$ ipython --no-banner

In [1]: import numpy as np

In [2]: import numpy.linalg as la

In [3]: np.set_printoptions(precision=3, suppress=True, linewidth=140, floatmode="fixed")

In [4]: m1 = np.array([[-0.3, 1.0, 1.1, 0.6, 1.1],
   ...:     [-1.6, -0.6, 0.5, 1.6, -0.1],
   ...:     [-0.3, 1.2, -1.5, 1.8, 1.1],
   ...:     [0.6, 1.0, 0.3, 1.0, -2.1],
   ...:     [1.1, -1.3, 1.3, -1.6, -0.3]])

In [5]: rng = np.random.default_rng(42)

In [6]: labels = rng.permutation(5)

In [7]: labels
Out[7]: array([4, 2, 3, 1, 0])

In [8]: Y = m1[labels][:, labels]

In [9]: np.sort(np.abs(la.eigvals(Y)))
Out[9]: array([1.225, 1.628, 1.628, 2.603, 3.028])

In [10]: np.diag(Y)
Out[10]: array([-0.300, -1.500,  1.000, -0.600, -0.300])

In [11]: Y
Out[11]: 
array([[-0.300,  1.300, -1.600, -1.300,  1.100],
       [ 1.100, -1.500,  1.800,  1.200, -0.300],
       [-2.100,  0.300,  1.000,  1.000,  0.600],
       [-0.100,  0.500,  1.600, -0.600, -1.600],
       [ 1.100,  1.100,  0.600,  1.000, -0.300]])

In [12]: vec = np.array([0, -2, 2, -2, -1])

In [13]: target = m1 @ vec

In [14]: beta, lr = np.zeros(5), 1 / la.norm(m1, 2) ** 2

In [15]: for i in range(50):
    ...:     beta -= lr * m1.T @ (m1 @ beta - target)
    ...:     if i % 10 == 0: print(i, round(la.norm(m1 @ beta - target), 3))
    ...: 
0 2.458
10 0.152
20 0.105
30 0.083
40 0.066

In [16]: round(float(la.cond(m1)), 3)
Out[16]: 6.654

In [17]: beta
Out[17]: array([ 0.058, -2.041,  2.004, -1.951, -0.982])

In [18]: Q, V = la.qr(m1[:, :4])[0], la.qr(m1[:, 4:])[0]

In [19]: sv = la.svd(Q.T @ V, compute_uv=False)

In [20]: round(float(la.norm(Q @ Q.T - V @ V.T, 2)), 3)
Out[20]: 1.0

In [21]: np.degrees(np.arccos(sv.clip(0, 1)))
Out[21]: array([48.347])

In [22]: sv
Out[22]: array([0.665])

In [23]: U, sv, Vt = la.svd(m1, full_matrices=False)

In [24]: np.round(U.T @ m1 @ Vt.T, 3) + 0
Out[24]: 
array([[4.063, 0.000, 0.000, 0.000, 0.000],
       [0.000, 2.658, 0.000, 0.000, 0.000],
       [0.000, 0.000, 2.226, 0.000, 0.000],
       [0.000, 0.000, 0.000, 1.743, 0.000],
       [0.000, 0.000, 0.000, 0.000, 0.611]])

In [25]: np.abs(U[:, 0]).round(6).argmax()
Out[25]: np.int64(2)

In [26]: np.abs(Vt[0])
Out[26]: array([0.347, 0.428, 0.351, 0.721, 0.230])

In [27]: round(np.sqrt((sv ** 2).sum()), 3), round(float(la.norm(m1)), 3)
Out[27]: (np.float64(5.652), 5.652)

In [28]: np.round(U.T @ U, 3) + 0
Out[28]: 
array([[1.000, 0.000, 0.000, 0.000, 0.000],
       [0.000, 1.000, 0.000, 0.000, 0.000],
       [0.000, 0.000, 1.000, 0.000, 0.000],
       [0.000, 0.000, 0.000, 1.000, 0.000],
       [0.000, 0.000, 0.000, 0.000, 1.000]])

In [29]: U.shape, sv.shape, Vt.shape
Out[29]: ((5, 5), (5,), (5, 5))

In [30]: (sv > 1e-8).sum()
Out[30]: np.int64(5)
